In [1]: import numpy as np

In [2]: np.set_printoptions(precision=3, suppress=True, linewidth=100)

In [3]: X = np.array([[-1, -2, 1, 0, 2, -4],
   ...:     [4, 1, -4, 1, 2, -5],
   ...:     [-1, -4, -2, 0, 4, 4],
   ...:     [4, 1, -4, 1, 2, -5]])

In [4]: # null space of dimension 3

In [5]: print(round(float(np.linalg.norm(X, 2) / np.linalg.norm(X)), 3))
0.806

In [6]: rng = np.random.default_rng(539591)

In [7]: A2 = X + rng.integers(-2, 3, (4, 3)) @ rng.integers(-2, 3, (3, 6))

In [8]: print(A2)
[[  1  -4  -1  -4   0  -6]
 [  2   6   1   5   3  -5]
 [  2  -7  -5   0  -3   8]
 [  5  -6 -11  -1   3  -2]]

In [9]: print(A2 - X)
[[ 2 -2 -2 -4 -2 -2]
 [-2  5  5  4  1  0]
 [ 3 -3 -3  0 -7  4]
 [ 1 -7 -7 -2  1  3]]

In [10]: print(np.round(np.linalg.svd(A2 - X, compute_uv=False), 3) + 0)
[15.045  7.464  5.473  0.   ]

In [11]: print(np.abs(A2 - X).sum(axis=1))
[14 17 20 21]

In [12]: F = np.loadtxt("x.csv", delimiter=",")

In [13]: print(F)
[[  6.   3.   9.   3.]
 [ 13.  10.  15.   3.]
 [ 17.  17.  19.   4.]
 [ 21.  23.  21.   8.]
 [ 27.  25.  27.  17.]
 [ 29.  32.  36.  17.]
 [ 30.  35.  43.  24.]
 [ 38.  43.  48.  32.]
 [ 40.  52.  48.  37.]
 [ 42.  54.  50.  43.]
 [ 46.  60.  52.  43.]
 [ 53.  61.  61.  45.]
 [ 57.  66.  67.  48.]
 [ 59.  69.  72.  49.]
 [ 68.  78.  80.  58.]
 [ 75.  85.  81.  58.]
 [ 77.  91.  88.  59.]
 [ 79.  97.  96.  66.]
 [ 83. 106. 103.  72.]
 [ 90. 115. 111.  74.]
 [ 97. 121. 118.  74.]
 [102. 121. 123.  81.]
 [110. 122. 123.  89.]
 [118. 122. 128.  97.]
 [126. 122. 129.  98.]
 [127. 130. 134. 101.]
 [131. 132. 137. 105.]
 [132. 140. 144. 106.]
 [135. 144. 148. 114.]
 [142. 150. 152. 121.]
 [144. 157. 156. 123.]]

In [14]: x = np.array([0, 1, -2, 0])

In [15]: a = np.maximum(F @ x, 0)

In [16]: print(np.tanh(F @ x))
[-1. -1. -1. -1. -1. -1. -1. -1. -1. -1. -1. -1. -1. -1. -1. -1. -1. -1. -1. -1. -1. -1. -1. -1.
 -1. -1. -1. -1. -1. -1. -1.]

In [17]: print(F.T @ a)
[0. 0. 0. 0.]

In [18]: print(np.linalg.matrix_rank(F, rtol=0.1))
1

In [19]: print(round(np.log10(np.linalg.cond(F))))
2

In [20]: print(np.abs(np.linalg.svd(F)[2][-1]))
[0.43  0.508 0.703 0.251]

In [21]: print(np.argsort(-np.linalg.norm(F, axis=0).round(6), kind="stable")[:3])
[2 1 0]

In [22]: print(np.linalg.cond(F) > 100)
False

In [23]: print(round(np.linalg.norm(F, 2) / np.linalg.norm(F), 3))
0.999

In [24]: print(np.linalg.svd(F, compute_uv=False))
[971.892  33.77   20.989  11.462]

In [25]: np.linalg.rank(F)
---------------------------------------------------------------------------
AttributeError                            Traceback (most recent call last)
Cell In[25], line 1
----> 1 np.linalg.rank(F)

AttributeError: module 'numpy.linalg' has no attribute 'rank'

In [26]: print(F - F[0])
[[  0.   0.   0.   0.]
 [  7.   7.   6.   0.]
 [ 11.  14.  10.   1.]
 [ 15.  20.  12.   5.]
 [ 21.  22.  18.  14.]
 [ 23.  29.  27.  14.]
 [ 24.  32.  34.  21.]
 [ 32.  40.  39.  29.]
 [ 34.  49.  39.  34.]
 [ 36.  51.  41.  40.]
 [ 40.  57.  43.  40.]
 [ 47.  58.  52.  42.]
 [ 51.  63.  58.  45.]
 [ 53.  66.  63.  46.]
 [ 62.  75.  71.  55.]
 [ 69.  82.  72.  55.]
 [ 71.  88.  79.  56.]
 [ 73.  94.  87.  63.]
 [ 77. 103.  94.  69.]
 [ 84. 112. 102.  71.]
 [ 91. 118. 109.  71.]
 [ 96. 118. 114.  78.]
 [104. 119. 114.  86.]
 [112. 119. 119.  94.]
 [120. 119. 120.  95.]
 [121. 127. 125.  98.]
 [125. 129. 128. 102.]
 [126. 137. 135. 103.]
 [129. 141. 139. 111.]
 [136. 147. 143. 118.]
 [138. 154. 147. 120.]]

In [27]: print(np.abs(F).max())
157.0

In [28]: print(np.count_nonzero(F))
124

In [29]: print(F.shape)
(31, 4)
